$ python -q
>>> import numpy as np
>>> import numpy.linalg as la
>>> np.set_printoptions(precision=2, suppress=True, linewidth=120)
>>> X = np.load("a.npy")
>>> X
array([[ 19,  -2,  -3,   2,   2,  -3,   2],
       [  0,  -2,   0,   3,   3,   3,  -1],
       [  2,   2, -18,   2,  -2,   0,  -3],
       [  2,  -1,  -1,  11,  -1,  -1,  -3],
       [  1,   1,   3,  -1,   3,   1,  -3],
       [ -1,   2,   0,   0,  -1,  -1,   3],
       [  0,   0,   0,  -3,  -3,  -3,  22]])
>>> M2 = np.array([[0, -3, 1],
...     [2, -3, 2],
...     [0, -3, 1],
...     [-1, 0, -1],
...     [1, 0, 1],
...     [-3, 0, 0],
...     [0, -1, -3]])
>>> X @ M2
array([[  5, -44,   6],
       [-13,   7,  -1],
       [  0,  45,  -7],
       [-11,   3,  -4],
       [  3, -12,  19],
       [  6,  -6,  -7],
       [  9, -22, -66]])
>>> np.vstack([X, M2.T]).shape
(10, 7)
>>> np.einsum("ik,kj->ij", X, M2)
array([[  5, -44,   6],
       [-13,   7,  -1],
       [  0,  45,  -7],
       [-11,   3,  -4],
       [  3, -12,  19],
       [  6,  -6,  -7],
       [  9, -22, -66]])
>>> np.einsum("ij->j", X)
array([ 23,   0, -19,  14,   1,  -4,  17])
>>> np.einsum("ik,kj->ji", X, M2)
array([[  5, -13,   0, -11,   3,   6,   9],
       [-44,   7,  45,   3, -12,  -6, -22],
       [  6,  -1,  -7,  -4,  19,  -7, -66]])
>>> la.matrix_rank(X @ M2)
np.int64(3)
>>> M2.T @ X.T
array([[  5, -13,   0, -11,   3,   6,   9],
       [-44,   7,  45,   3, -12,  -6, -22],
       [  6,  -1,  -7,  -4,  19,  -7, -66]])
>>> np.einsum("ij,ij->i", X, X)
array([395,  32, 349, 138,  31,  16, 511])
>>> rng = np.random.default_rng(27)
>>> z = rng.permutation(7)
>>> M2 = X[:, z] * rng.choice([-1, 1], 7)
>>> M2
array([[ 2, 19,  3,  2,  2, -2, -3],
       [ 2,  0,  0, -1,  3, -3,  3],
       [-2,  2, 18, -3,  2,  2,  0],
       [ 1,  2,  1, -3, 11,  1, -1],
       [-1,  1, -3, -3, -1, -3,  1],
       [-2, -1,  0,  3,  0,  1, -1],
       [ 0,  0,  0, 22, -3,  3, -3]])
>>> Uu, _, Vh = la.svd(X.T @ M2)
>>> np.round(Uu @ Vh, 2) + 0
array([[ 0.,  1.,  0.,  0.,  0.,  0.,  0.],
       [-1.,  0.,  0.,  0.,  0.,  0.,  0.],
       [ 0.,  0., -1.,  0.,  0.,  0.,  0.],
       [ 0.,  0.,  0.,  0.,  1.,  0.,  0.],
       [ 0.,  0.,  0.,  0.,  0., -1.,  0.],
       [ 0.,  0.,  0.,  0.,  0.,  0.,  1.],
       [ 0.,  0.,  0.,  1.,  0.,  0.,  0.]])
>>> data = np.array([[1.0, 0.7, 0.49, 0.34, 0.24],
...     [0.7, 1.0, 0.7, 0.49, 0.34],
...     [0.49, 0.7, 1.0, 0.7, 0.49],
...     [0.34, 0.49, 0.7, 1.0, 0.7],
...     [0.24, 0.34, 0.49, 0.7, 1.0]])
>>> # symmetric
>>> np.round(la.norm(X[4] - X[2]), 2)
np.float64(21.86)
>>> la.norm(X, axis=0)
array([19.26,  4.24, 18.52, 12.17,  6.08,  5.48, 22.91])
>>> round(la.norm(X, "nuc"), 2)
np.float64(80.64)
>>> la.norm(X, axis=1).argmax()
np.int64(6)
>>> round(float(la.norm(X, 2)), 2)
24.09
>>> data.mean(axis=0)
array([0.55, 0.65, 0.68, 0.65, 0.55])
>>> data.sum(axis=1)
array([2.77, 3.23, 3.38, 3.23, 2.77])
>>> data.shape
(5, 5)
>>> la.matrix_rank(data)
np.int64(5)
>>> z = rng.permutation(5)
>>> z
array([2, 1, 4, 3, 0])
>>> M2 = data[z][:, z]
>>> np.round(la.det(M2), 2), round(float(la.det(data[z])), 2)
(np.float64(0.07), 0.07)
>>> np.allclose(M2, data)
False
>>> np.sort(np.abs(la.eigvals(M2)))
array([0.19, 0.25, 0.43, 1.02, 3.1 ])
>>> M2
array([[1.  , 0.7 , 0.49, 0.7 , 0.49],
       [0.7 , 1.  , 0.34, 0.49, 0.7 ],
       [0.49, 0.34, 1.  , 0.7 , 0.24],
       [0.7 , 0.49, 0.7 , 1.  , 0.34],
       [0.49, 0.7 , 0.24, 0.34, 1.  ]])
>>> J = np.minimum.outer(np.arange(1, 7), np.arange(1, 7)) * -1
>>> J
array([[-1, -1, -1, -1, -1, -1],
       [-1, -2, -2, -2, -2, -2],
       [-1, -2, -3, -3, -3, -3],
       [-1, -2, -3, -4, -4, -4],
       [-1, -2, -3, -4, -5, -5],
       [-1, -2, -3, -4, -5, -6]])
>>> # symmetric
>>> O, r_ = la.qr(J)
>>> np.allclose(r_.T @ r_, J.T @ J)
True
>>> O @ r_
array([[-1., -1., -1., -1., -1., -1.],
       [-1., -2., -2., -2., -2., -2.],
       [-1., -2., -3., -3., -3., -3.],
       [-1., -2., -3., -4., -4., -4.],
       [-1., -2., -3., -4., -5., -5.],
       [-1., -2., -3., -4., -5., -6.]])
>>> np.round(O.T @ O, 2) + 0
array([[1., 0., 0., 0., 0., 0.],
       [0., 1., 0., 0., 0., 0.],
       [0., 0., 1., 0., 0., 0.],
       [0., 0., 0., 1., 0., 0.],
       [0., 0., 0., 0., 1., 0.],
       [0., 0., 0., 0., 0., 1.]])
>>> O.round(2) + 0
array([[-0.41,  0.91,  0.  ,  0.  ,  0.  ,  0.  ],
       [-0.41, -0.18,  0.89,  0.  ,  0.  ,  0.  ],
       [-0.41, -0.18, -0.22,  0.87,  0.  ,  0.  ],
       [-0.41, -0.18, -0.22, -0.29,  0.82,  0.  ],
       [-0.41, -0.18, -0.22, -0.29, -0.41, -0.71],
       [-0.41, -0.18, -0.22, -0.29, -0.41,  0.71]])
>>> np.abs(np.diag(r_))
array([2.45, 0.91, 0.89, 0.87, 0.82, 0.71])
>>> round(abs(r_[0, 0]), 2), round(la.norm(J[:, 0]), 2)
(np.float64(2.45), np.float64(2.45))
>>> feats = rng.normal(size=(31, 6)) + 3 * np.array([3, -3, -1, -1, 1, 2])
>>> feats
array([[  8.53, -10.2 ,  -4.84,  -3.15,   3.4 ,   3.84],
       [  9.01,  -8.74,  -2.83,  -4.27,   2.69,   5.81],
       [  9.43, -10.29,  -2.62,  -2.01,   0.71,   6.22],
       [  7.47,  -9.17,  -3.68,  -1.73,   3.06,   6.8 ],
       [  7.95,  -8.54,  -1.58,  -3.71,   3.67,   6.48],
       [  8.94, -10.25,  -2.72,  -3.27,   3.6 ,   6.78],
       [ 10.53,  -9.84,  -2.13,  -2.3 ,   3.08,   6.61],
       [  9.13,  -8.33,  -2.61,  -3.56,   3.11,   6.66],
       [  8.15,  -9.4 ,  -1.69,  -2.68,   2.38,   5.44],
       [ 10.42,  -8.53,  -4.89,  -2.47,   2.12,   5.9 ],
       [  7.42,  -9.27,  -3.76,  -4.2 ,   3.92,   8.48],
       [  9.57,  -8.8 ,  -4.23,  -3.25,   2.33,   4.13],
       [  9.55,  -9.06,  -3.73,  -4.5 ,   3.44,   7.35],
       [  9.1 ,  -9.51,  -2.39,  -3.98,   0.82,   7.71],
       [ 10.69,  -9.3 ,  -2.93,  -1.33,   1.9 ,   6.12],
       [  9.87,  -7.26,  -3.8 ,  -3.82,   3.19,   5.42],
       [ 10.55,  -9.75,  -2.81,  -2.83,   2.73,   4.32],
       [ 10.32,  -8.8 ,  -2.32,  -2.41,   2.44,   5.56],
       [  8.56,  -7.84,  -3.52,  -5.25,   2.68,   5.08],
       [  9.93,  -9.66,  -2.6 ,  -3.06,   3.17,   5.1 ],
       [  8.53,  -9.08,  -2.56,  -2.62,   1.81,   5.67],
       [  9.95,  -8.32,  -3.57,  -3.52,   4.54,   6.7 ],
       [  7.28,  -6.92,  -2.32,  -2.74,   2.5 ,   4.9 ],
       [  8.35,  -9.8 ,  -4.17,  -5.05,   4.38,   7.32],
       [  9.57,  -8.88,  -3.64,  -3.48,   2.94,   5.1 ],
       [  9.28,  -9.06,  -3.34,  -2.83,   3.06,   6.96],
       [  8.74,  -9.99,  -2.69,  -1.71,   4.84,   6.92],
       [  7.75,  -9.72,  -4.51,  -2.87,   2.85,   5.01],
       [ 10.6 ,  -8.07,  -3.35,  -2.08,   1.01,   6.52],
       [  9.23,  -6.69,  -1.59,  -2.27,   2.79,   5.68],
       [  9.45,  -9.08,  -3.57,  -1.6 ,   2.64,   4.36]])
>>> dist = la.norm(feats[:, None] - feats[None], axis=-1)
>>> dist.mean(axis=1).argmax()
np.int64(10)
>>> dist.shape
(31, 31)
